$ ipython --no-banner

In [1]: import numpy as np

In [2]: np.set_printoptions(suppress=True, linewidth=140)

In [3]: A = np.loadtxt("data.csv", delimiter=",")

In [4]: print(A)
[[ 1.  1.  1.  1.  1.  1.  1.  1.]
 [ 1.  1. -1. -1. -1. -1.  1.  1.]]

In [5]: # columns 0 and 1 are equal

In [6]: A2 = A / np.linalg.norm(A, axis=1, keepdims=True)

In [7]: G = A2 @ A2.T

In [8]: print(np.round(np.linalg.norm(A2, axis=1), 2))
[1. 1.]

In [9]: print((np.abs(G) > 0.9).astype(int))
[[1 0]
 [0 1]]

In [10]: print(G.round(2) + 0)
[[1. 0.]
 [0. 1.]]

In [11]: print((G - 2 * np.eye(2)).round(6).argmax(axis=1))
[1 0]

In [12]: W = np.array([[-3, -2, 1, 2],
    ...:     [-1, -2, 0, -1],
    ...:     [1, 2, 2, -3],
    ...:     [1, -1, 2, 2],
    ...:     [-3, -1, 2, 1],
    ...:     [0, -2, -3, 3],
    ...:     [-2, 3, 0, -1],
    ...:     [1, 3, 2, -1]])

In [13]: c = np.array([-3, -8, -9, -5])

In [14]: hid = np.maximum(A @ W + c, 0)

In [15]: print((hid > 0).astype(int))
[[0 0 0 0]
 [0 0 0 0]]

In [16]: print(np.linalg.matrix_rank(hid))
0

In [17]: print(hid)
[[0. 0. 0. 0.]
 [0. 0. 0. 0.]]

In [18]: print((hid > 0).mean(axis=0))
[0. 0. 0. 0.]

In [19]: cent = np.array([[-2, -2], [0, 2], [-2, -1], [-1, 2]])

In [20]: print(W @ cent)
[[ 2  5]
 [ 3 -4]
 [-3 -6]
 [-8 -2]
 [ 1  4]
 [ 3  5]
 [ 5  8]
 [-5  0]]

In [21]: print((hid @ cent).round(6).argmax(axis=1))
[0 0]

In [22]: T = np.stack([A, 4 * A, A[::-1]])

In [23]: print(np.linalg.matrix_rank(T))
[2 2 2]

In [24]: print(T.sum(axis=0))
[[ 6.  6.  4.  4.  4.  4.  6.  6.]
 [ 6.  6. -4. -4. -4. -4.  6.  6.]]

In [25]: print(np.linalg.matrix_rank(T.reshape(3, -1)))
2

In [26]: print(np.einsum("bij,cij->bc", T, T))
[[ 16.  64.   0.]
 [ 64. 256.   0.]
 [  0.   0.  16.]]

In [27]: print(T.shape)
(3, 2, 8)

In [28]: print(A[0] @ A[1])
0.0

In [29]: print(np.linalg.norm(A, axis=1).argmax())
0

In [30]: print(np.round(np.linalg.norm(A, axis=1), 2))
[2.83 2.83]

In [31]: print(np.round(np.linalg.norm(A[0], 1), 2), round(float(np.linalg.norm(A[0], np.inf)), 2))
8.0 1.0

In [32]: print(round(np.linalg.norm(A, 2), 2))
2.83

In [33]: A2 = A[0, 0] * A[1:] - np.outer(A[1:, 0], A[0])

In [34]: print(A2)
[[ 0.  0. -2. -2. -2. -2.  0.  0.]]

In [35]: print(np.linalg.matrix_rank(A2), np.linalg.matrix_rank(A))
1 2

In [36]: F = np.load("case7.npy")

In [37]: print(F)
[[-0.27 -1.71 -1.17]
 [-0.42 -2.66 -1.82]]

In [38]: print(np.round(np.linalg.norm(F, 2) / np.linalg.norm(F), 2))
1.0

In [39]: print(np.linalg.cond(F) > 100)
True

In [40]: print(np.argsort(-np.linalg.norm(F, axis=0).round(6), kind="stable")[:3])
[1 2 0]

In [41]: W = np.array([[0, 9, 5, 0, 1, 6], [1, 0, 4, 4, 3, 4], [6, 3, 1, 6, 8, 6]])

In [42]: c = np.array([-7, -2, 5, 9, -5, 5])

In [43]: hid = np.maximum(F @ W + c, 0)

In [44]: print((hid > 0).astype(int))
[[0 0 0 0 0 0]
 [0 0 0 0 0 0]]

In [45]: print(hid)
[[0. 0. 0. 0. 0. 0.]
 [0. 0. 0. 0. 0. 0.]]

In [46]: print((hid > 0).mean(axis=0))
[0. 0. 0. 0. 0. 0.]

In [47]: cent = np.array([[0, 2, -1],
    ...:     [2, -2, 1],
    ...:     [-2, -1, -1],
    ...:     [-1, -1, 2],
    ...:     [1, -2, -2],
    ...:     [-1, 2, 1]])

In [48]: print(hid @ cent)
[[0. 0. 0.]
 [0. 0. 0.]]

In [49]: U, sigma, Vt = np.linalg.svd(F)

In [50]: evecs = Vt[:(sigma > 1e-8).sum()]

In [51]: rng = np.random.default_rng(789)

In [52]: x = F[0] + -3 * F[1] + rng.integers(2) * np.eye(3)[2]

In [53]: print(x.round(2))
[0.99 6.27 5.29]

In [54]: print(np.round(np.diag(evecs.T @ evecs), 2))
[0.02 0.67 0.31]

In [55]: print(round(float(np.linalg.norm(x - evecs.T @ evecs @ x)), 2))
0.83

In [56]: print(np.round(evecs.T @ evecs, 2))
[[0.02 0.11 0.07]
 [0.11 0.67 0.46]
 [0.07 0.46 0.31]]

In [57]: M = np.array([[1, 1, -1, -1, -1, -1, 1, 1],
    ...:     [1, -1, -1, 1, -1, 1, 1, -1],
    ...:     [1, -1, 1, -1, 1, -1, 1, -1]])

In [58]: def softmax(z):
    ...:     e = np.exp(z - z.max(axis=-1, keepdims=True))
    ...:     return e / e.sum(axis=-1, keepdims=True)
    ...: 

In [59]: print(np.round(softmax(10 * M[2]), 2) + 0)
[0.25 0.   0.25 0.   0.25 0.   0.25 0.  ]

In [60]: att = M @ M.T / np.sqrt(8)

In [61]: print(softmax(att).round(6).argmax(axis=1))
[0 1 2]

In [62]: x = np.array([-4, 2, 3, -3, 1, 5, -1, 0])

In [63]: a = np.maximum(M @ x, 0)

In [64]: print(np.maximum(M @ (3 * x), 0))
[0 0 0]

In [65]: print(M * (a > 1e-9)[:, None])
[[0 0 0 0 0 0 0 0]
 [0 0 0 0 0 0 0 0]
 [0 0 0 0 0 0 0 0]]

In [66]: print(np.maximum(M @ x, 0) - np.maximum(-M @ x, 0))
[-9 -9 -5]

In [67]: print(a)
[0 0 0]

In [68]: A2 = M[0, 0] * M[1:] - np.outer(M[1:, 0], M[0])

In [69]: print(A2)
[[ 0 -2  0  2  0  2  0 -2]
 [ 0 -2  2  0  2  0  0 -2]]

In [70]: print(np.flatnonzero(~A2.round(6).any(axis=1)))
[]

In [71]: print(np.linalg.matrix_rank(A2), np.linalg.matrix_rank(M))
2 3

In [72]: print(M[:, 0] / M[0, 0])
[1. 1. 1.]

In [73]: f, g = M[2], M[0]

In [74]: print(f @ g)
0

In [75]: pr = (f @ g) / (f @ f) * f

In [76]: print((g - pr) @ f)
0.0

In [77]: print(round(np.linalg.norm(f + g) ** 2 + np.linalg.norm(f - g) ** 2, 2))
32.0

In [78]: print(g - pr)
[ 1.  1. -1. -1. -1. -1.  1.  1.]

In [79]: U, sigma, Vt = np.linalg.svd(M, full_matrices=False)

In [80]: print(np.round(U.T @ M @ Vt.T, 2) + 0)
[[2.83 0.   0.  ]
 [0.   2.83 0.  ]
 [0.   0.   2.83]]

In [81]: print(U.shape, sigma.shape, Vt.shape)
(3, 3) (3,) (3, 8)

In [82]: print(round(np.sqrt((sigma ** 2).sum()), 2), round(float(np.linalg.norm(M)), 2))
4.9 4.9

In [83]: print(sigma.round(2))
[2.83 2.83 2.83]

In [84]: print(np.round(Vt @ Vt.T, 2) + 0)
[[1. 0. 0.]
 [0. 1. 0.]
 [0. 0. 1.]]

In [85]: print(np.round(sigma / sigma[0], 2))
[1. 1. 1.]

In [86]: theta = np.sort(rng.uniform(-2, 2, 15))

In [87]: K = np.c_[theta, theta ** 2, theta ** 3] @ np.array([[2, 3, 0], [1, 0, 3], [0, 1, 3]])

In [88]: print(K.round(2))
[[ -0.03 -13.79 -11.67]
 [ -0.54  -9.76  -5.72]
 [ -0.55  -9.67  -5.61]
 [ -0.89  -6.35  -1.76]
 [ -0.98  -4.93  -0.56]
 [ -0.47  -0.84   0.16]
 [ -0.41  -0.7    0.12]
 [  0.88   1.16   0.56]
 [  1.08   1.41   0.85]
 [  1.33   1.73   1.27]
 [  1.45   1.87   1.49]
 [  2.86   3.79   5.47]
 [  3.38   4.59   7.52]
 [  3.46   4.72   7.85]
 [  4.7    6.83  13.76]]

In [89]: print(round(float(np.linalg.norm(K)), 2))
34.16

In [90]: print(K.shape)
(15, 3)

In [91]: K[15]
Traceback (most recent call last):
  Cell In[91], line 1
    K[15]
IndexError: index 15 is out of bounds for axis 0 with size 15


In [92]: print(round(np.abs(K).max(), 2))
13.79

In [93]: print(np.round(np.linalg.svd(K, compute_uv=False), 2))
[32.58  9.5   3.88]

In [94]: print(np.unravel_index(np.abs(K).argmax(), K.shape))
(np.int64(0), np.int64(1))

In [95]: np.zeros(15, 3)
Traceback (most recent call last):
  Cell In[95], line 1
    np.zeros(15, 3)
TypeError: Cannot interpret '3' as a data type


In [96]: Xc = (K - K.mean(axis=0)) / K.std(axis=0)

In [97]: print(Xc.std(axis=0))
[1. 1. 1.]

In [98]: c = np.linalg.lstsq(np.delete(Xc, 0, axis=1), Xc[:, 0])[0]

In [99]: print(np.abs(c).argmax())
1

In [100]: G = np.cov(K, rowvar=False)

In [101]: print(np.round(np.corrcoef(K.T), 2))
[[1.   0.79 0.84]
 [0.79 1.   0.93]
 [0.84 0.93 1.  ]]

In [102]: print(G.round(2))
[[ 3.33  8.91  9.48]
 [ 8.91 38.01 35.42]
 [ 9.48 35.42 38.11]]

In [103]: print(np.round(np.polyfit(K[:, 0], K[:, 1], 1), 2))
[ 2.67 -4.05]

In [104]: print(round(float(np.corrcoef(K[:, 0], K[:, 1])[0, 1]), 2))
0.79

In [105]: W0 = np.array([[3.06, 0.93, 2.94],
     ...:     [3.1, 0.98, 2.92],
     ...:     [3.02, 1.03, 3.14],
     ...:     [3.13, 1.07, 3.13],
     ...:     [3.04, 1.08, 3.12],
     ...:     [3.12, 0.95, 2.91],
     ...:     [3.02, 0.94, 3.03],
     ...:     [2.96, 1.12, 3.09],
     ...:     [3.09, 1.04, 3.04],
     ...:     [3.11, 0.86, 3.01],
     ...:     [0.03, 1.89, 0.97],
     ...:     [-0.03, 2.08, 0.93],
     ...:     [-0.02, 2.02, 0.92],
     ...:     [0.18, 1.99, 1.13],
     ...:     [-0.07, 1.92, 0.88],
     ...:     [0.04, 2.08, 1.01],
     ...:     [-0.01, 2.0, 1.03],
     ...:     [0.03, 1.9, 1.06],
     ...:     [0.07, 2.01, 1.16],
     ...:     [-0.01, 2.16, 0.95]])

In [106]: P = W0 @ np.linalg.solve(W0.T @ W0, W0.T)

In [107]: print(np.round(np.linalg.eigvalsh(P), 2) + 0)
[0. 0. 0. 0. 0. 0. 0. 0. 0. 0. 0. 0. 0. 0. 0. 0. 0. 1. 1. 1.]

In [108]: print(np.round(P @ W0[:, 1], 2))
[0.93 0.98 1.03 1.07 1.08 0.95 0.94 1.12 1.04 0.86 1.89 2.08 2.02 1.99 1.92 2.08 2.   1.9  2.01 2.16]

In [109]: print(round(float(np.trace(P)), 2))
3.0

In [110]: X = np.loadtxt("mat.csv", delimiter=",")

In [111]: print(X.round(2))
[[ 10.14 -16.68  -4.37]
 [ -6.02  -3.41  18.76]
 [  9.3  -17.67  -1.12]
 [ -7.57  18.15  -3.64]
 [ -6.89  -1.61  18.7 ]
 [  0.67 -13.49  14.75]
 [  8.21 -18.12   2.07]
 [  5.09 -17.3    8.65]
 [  4.44   6.31 -18.45]
 [ -9.81  17.18   2.96]
 [  9.53  -5.23 -16.79]
 [ -8.99   3.55  17.51]
 [-10.19   7.73  15.37]
 [  9.37 -17.62  -1.35]]

In [112]: rk = np.linalg.matrix_rank(X)

In [113]: print(rk)
2

In [114]: ns = np.linalg.svd(X)[2][rk:].T

In [115]: print([int(np.linalg.matrix_rank(X[:, :j + 1])) for j in range(3)])
[1, 2, 2]

In [116]: print(np.linalg.matrix_rank(X.T @ X), np.linalg.matrix_rank(X @ X.T))
2 2

In [117]: print(np.allclose(X @ ns, 0))
True

In [118]: print(np.round(ns @ ns.T, 2))
[[0.7  0.35 0.29]
 [0.35 0.18 0.15]
 [0.29 0.15 0.12]]

In [119]: try:
     ...:     np.linalg.inv(X)
     ...: except np.linalg.LinAlgError as e:
     ...:     print("failed:", e)
     ...: 
failed: Last 2 dimensions of the array must be square

In [120]: print(np.unique(X.round(6), axis=0).shape)
(14, 3)

In [121]: print(np.linalg.lstsq(X[:-1].T, X[-1])[2])
2

In [122]: print(np.abs(np.diag(np.linalg.qr(X)[1])) > 1e-9)
[ True  True False]

In [123]: print(np.round(X @ np.linalg.pinv(X) @ X, 2))
[[ 10.14 -16.68  -4.37]
 [ -6.02  -3.41  18.76]
 [  9.3  -17.67  -1.12]
 [ -7.57  18.15  -3.64]
 [ -6.89  -1.61  18.7 ]
 [  0.67 -13.49  14.75]
 [  8.21 -18.12   2.07]
 [  5.09 -17.3    8.65]
 [  4.44   6.31 -18.45]
 [ -9.81  17.18   2.96]
 [  9.53  -5.23 -16.79]
 [ -8.99   3.55  17.51]
 [-10.19   7.73  15.37]
 [  9.37 -17.62  -1.35]]

In [124]: print(np.allclose(X[:-1].T @ np.linalg.lstsq(X[:-1].T, X[-1])[0], X[-1]))
True

In [125]: Xc = X - X.mean(axis=0)

In [126]: U, sigma, Vt = np.linalg.svd(Xc, full_matrices=False)

In [127]: print((np.sign(U[:, 0]) == np.sign(U[0, 0])).astype(int))
[1 0 1 0 0 1 1 1 1 0 1 0 0 1]

In [128]: print(np.abs(Vt[0]).argmax())
1

In [129]: print(np.round(Vt[0] * np.sign(Vt[0, np.abs(Vt[0]).argmax()]), 2))
[-0.54  0.73  0.41]

In [130]: print(np.abs(U[:, 0]).argmax())
9

In [131]: print(np.round(sigma ** 2 / (sigma ** 2).sum(), 2) + 0)
[0.59 0.41 0.  ]

In [132]: print(np.linalg.matrix_rank(Xc))
2

In [133]: print(np.round((sigma ** 2).sum() ** 2 / (sigma ** 4).sum(), 2))
1.93

In [134]: print(X.shape)
(14, 3)

In [135]: print(np.round(X.sum(axis=1), 2))
[-10.91   9.33  -9.5    6.93  10.2    1.93  -7.84  -3.56  -7.7   10.33 -12.49  12.08  12.91  -9.61]

In [136]: print(np.round(np.linalg.svd(X, compute_uv=False), 2) + 0)
[55.99 49.65  0.  ]

In [137]: print(np.linalg.matrix_rank(X))
2

In [138]: print(round(np.linalg.norm(X), 2))
74.83

In [139]: Xc = X - X.mean(axis=0)

In [140]: evecs = np.linalg.svd(Xc)[2][:2]

In [141]: A2 = Xc - Xc @ evecs.T @ evecs

In [142]: print(np.round(np.cov(Xc @ evecs.T, rowvar=False), 2) + 0)
[[235.72   0.  ]
 [  0.   160.66]]

In [143]: print(np.round(np.diag(evecs.T @ evecs), 2))
[0.3  0.82 0.88]

In [144]: A2 = np.array([[2, -3, -2, -3], [3, -2, -3, 2], [-1, -2, 2, 2], [-1, -2, 3, 0]])

In [145]: A2[-1] = A2[0]

In [146]: data = A2 + 0.3 * np.eye(4)

In [147]: print(data)
[[ 2.3 -3.  -2.  -3. ]
 [ 3.  -1.7 -3.   2. ]
 [-1.  -2.   2.3  2. ]
 [ 2.  -3.  -2.  -2.7]]

In [148]: q, r_ = np.linalg.qr(data)

In [149]: print(r_.round(2))
[[-4.39  3.64  4.53  1.89]
 [ 0.   -3.41  1.18 -0.83]
 [ 0.    0.   -0.62 -3.91]
 [ 0.    0.    0.    2.18]]

In [150]: print(q.shape, r_.shape)
(4, 4) (4, 4)

In [151]: mat = np.loadtxt("w.csv", delimiter=",")

In [152]: print(mat)
[[ 0.    0.8 ]
 [-0.72  0.53]
 [-0.7   0.5 ]]

In [153]: x = np.array([2, 4])

In [154]: target = mat @ x

In [155]: print(target.round(2))
[3.2  0.68 0.6 ]

In [156]: print(np.round(np.linalg.solve(mat.T @ mat, mat.T @ target), 2))
[2. 4.]

In [157]: print(np.round(np.linalg.lstsq(mat, target)[0], 2))
[2. 4.]

In [158]: target = target + 0.02 * rng.normal(size=3)

In [159]: print(target.round(2))
[3.15 0.69 0.56]

In [160]: c, *_ = np.linalg.lstsq(mat, target)

In [161]: print(round(float(np.linalg.norm(target - mat @ c)), 2))
0.03

In [162]: print([round(float(np.linalg.norm(np.linalg.solve(mat.T @ mat + lam * np.eye(2), mat.T @ target))), 2) for lam in (0, 1, 10, 100)])
[4.41, 1.5, 0.29, 0.03]

In [163]: print(c.round())
[2. 4.]

In [164]: q, evecs = np.linalg.qr(mat[:, :1])[0], np.linalg.qr(mat[:, 1:])[0]

In [165]: sigma = np.linalg.svd(q.T @ evecs, compute_uv=False)

In [166]: print((sigma > 0.9).sum())
0

In [167]: print(round(np.linalg.norm(q @ q.T - evecs @ evecs.T, 2), 2))
0.74

In [168]: A2 = np.c_[mat[:, :1] @ np.array([[0]]), np.array([1, 0, 2])]

In [169]: print(A2)
[[0. 1.]
 [0. 0.]
 [0. 2.]]

In [170]: print(np.linalg.matrix_rank(A2))
1

In [171]: print(np.round(np.linalg.norm(A2 - mat @ np.linalg.lstsq(mat, A2)[0], axis=0), 2))
[0.   1.45]

In [172]: lab = rng.permutation(2)

In [173]: A2 = mat[:, lab] * rng.choice([-1, 1], 2)

In [174]: print(A2)
[[ 0.    0.8 ]
 [-0.72  0.53]
 [-0.7   0.5 ]]

In [175]: U, _, Vt = np.linalg.svd(mat.T @ A2)

In [176]: print(np.round(U @ Vt, 2) + 0)
[[1. 0.]
 [0. 1.]]

In [177]: print(lab)
[0 1]
